% ipython --no-banner

In [1]: import numpy as np

In [2]: from numpy import linalg as LA

In [3]: np.set_printoptions(precision=2, suppress=True, linewidth=160)

In [4]: A = np.loadtxt("block4.csv", delimiter=",")

In [5]: A
Out[5]: 
array([[-0.4,  0.4, -1.1, -0.4,  0.8, -0.5, -0.1],
       [ 0.6, -0.7, -1.2,  0.7, -0.1,  0.4, -0.3],
       [ 0. ,  1.2, -1.4, -1.5, -0.9,  0.6,  0.4],
       [-1. ,  1.7,  0.2, -0.6,  0.4, -0.3,  0.2],
       [-1.9, -0.6, -0.7, -0.8, -2.3, -0.1,  0.8],
       [-1.7, -0.4,  0.9,  0.1,  0.5, -0.4, -1.2],
       [ 0. , -0.2,  0.8, -0.9,  0.5, -0.6, -1.6],
       [-0.5, -0.9,  0.6,  2.2, -2.5, -0.9,  1.7],
       [ 1.3,  0.2,  1.3, -0.1, -1.7,  1.7, -0.8]])

In [6]: x = np.array([1, 2, -2, 1, 0, 1, -2])

In [7]: (A * x).sum(axis=1)
Out[7]: array([ 1.9,  3.3,  3.5,  0.7, -4.2, -2.2, -0.3, -5.6,  2.3])

In [8]: x = np.array([2, 0, 0, 0, 1, -1, -2])

In [9]: y = A @ x

In [10]: y
Out[10]: array([ 0.7,  1.3, -2.3, -1.7, -7.6, -0.1,  4.3, -6. ,  0.8])

In [11]: np.round(LA.pinv(A) @ A, 2) + 0
Out[11]: 
array([[1., 0., 0., 0., 0., 0., 0.],
       [0., 1., 0., 0., 0., 0., 0.],
       [0., 0., 1., 0., 0., 0., 0.],
       [0., 0., 0., 1., 0., 0., 0.],
       [0., 0., 0., 0., 1., 0., 0.],
       [0., 0., 0., 0., 0., 1., 0.],
       [0., 0., 0., 0., 0., 0., 1.]])

In [12]: rng = np.random.default_rng(492065)

In [13]: y = y + 0.1 * rng.normal(size=9)

In [14]: y
Out[14]: array([ 0.66,  1.35, -2.4 , -1.73, -7.44,  0.04,  4.37, -5.92,  0.82])

In [15]: beta, *_ = LA.lstsq(A, y)

In [16]: beta.round()
Out[16]: array([ 2., -0.,  0.,  0.,  1., -1., -2.])

In [17]: round(LA.norm(y - A @ beta), 2)
Out[17]: np.float64(0.05)

In [18]: np.round(A.T @ (y - A @ beta), 2) + 0
Out[18]: array([0., 0., 0., 0., 0., 0., 0.])

In [19]: beta.round(2) + 0
Out[19]: array([ 1.94, -0.05,  0.  ,  0.02,  0.97, -0.99, -2.05])

In [20]: [round(float(LA.norm(LA.solve(A.T @ A + lam * np.eye(7), A.T @ y))), 2) for lam in (0, 1, 10, 100)]
Out[20]: [3.15, 2.55, 1.62, 0.4]

In [21]: M2 = np.c_[A[:, :6] @ np.array([[0, 1, -1, 2, 1, 2],
    ...:     [2, 3, 0, -3, -3, -2],
    ...:     [2, 0, -2, -2, -2, 0],
    ...:     [-2, 0, 3, 2, -3, 1],
    ...:     [1, -1, 3, -3, 3, 0],
    ...:     [-2, 2, -3, 0, -2, 2]]), np.array([2, 2, 3, 0, -2, -3, 1, 0, 1])]

In [22]: M2
Out[22]: 
array([[  1.2,  -1. ,   5.3,  -3. ,   5.2,  -3. ,   2. ],
       [ -6.1,  -0.6,   2.4,   7.4,   1.9,   4.1,   2. ],
       [  0.5,   5.7,  -6.2,  -1.1,  -0.2,  -2.7,   3. ],
       [  6. ,   3.1,   0.9,  -9.9,  -2.9,  -6.6,   0. ],
       [ -3.1,  -1.6,  -5.7,   4.7,  -3. ,  -3.6,  -2. ],
       [  2.1,  -4.2,   2.9,  -5.3,  -0.3,  -3.3,  -3. ],
       [  4.7,  -2.3,  -1. ,  -4.3,   4.4,  -1.7,   1. ],
       [ -5.7,  -2.5,   1.1,  12.4, -11.3,   1.2,   0. ],
       [ -1.9,   7. , -14.4,   4.3, -10.1,   5.5,   1. ]])

In [23]: LA.norm(LA.qr(A)[0].T @ M2, axis=0) ** 2 / ((M2 ** 2).sum(axis=0) + 1e-12)
Out[23]: array([1.  , 1.  , 1.  , 1.  , 1.  , 1.  , 0.99])

In [24]: LA.matrix_rank(np.c_[A, M2])
Out[24]: np.int64(8)

In [25]: t3 = np.stack([A, 3 * A, A[::-1]])

In [26]: (t3 @ A.T).shape
Out[26]: (3, 9, 9)

In [27]: u, r1 = A[0], A[1]

In [28]: np.round(u @ u, 2)
Out[28]: np.float64(2.59)

In [29]: u @ r1
Out[29]: np.float64(0.27)

In [30]: p = (u @ r1) / (u @ u) * u

In [31]: p
Out[31]: array([-0.04,  0.04, -0.11, -0.04,  0.08, -0.05, -0.01])

In [32]: np.round((r1 - p) @ u, 2)
Out[32]: np.float64(0.0)

In [33]: r1 - p
Out[33]: array([ 0.64, -0.74, -1.09,  0.74, -0.18,  0.45, -0.29])
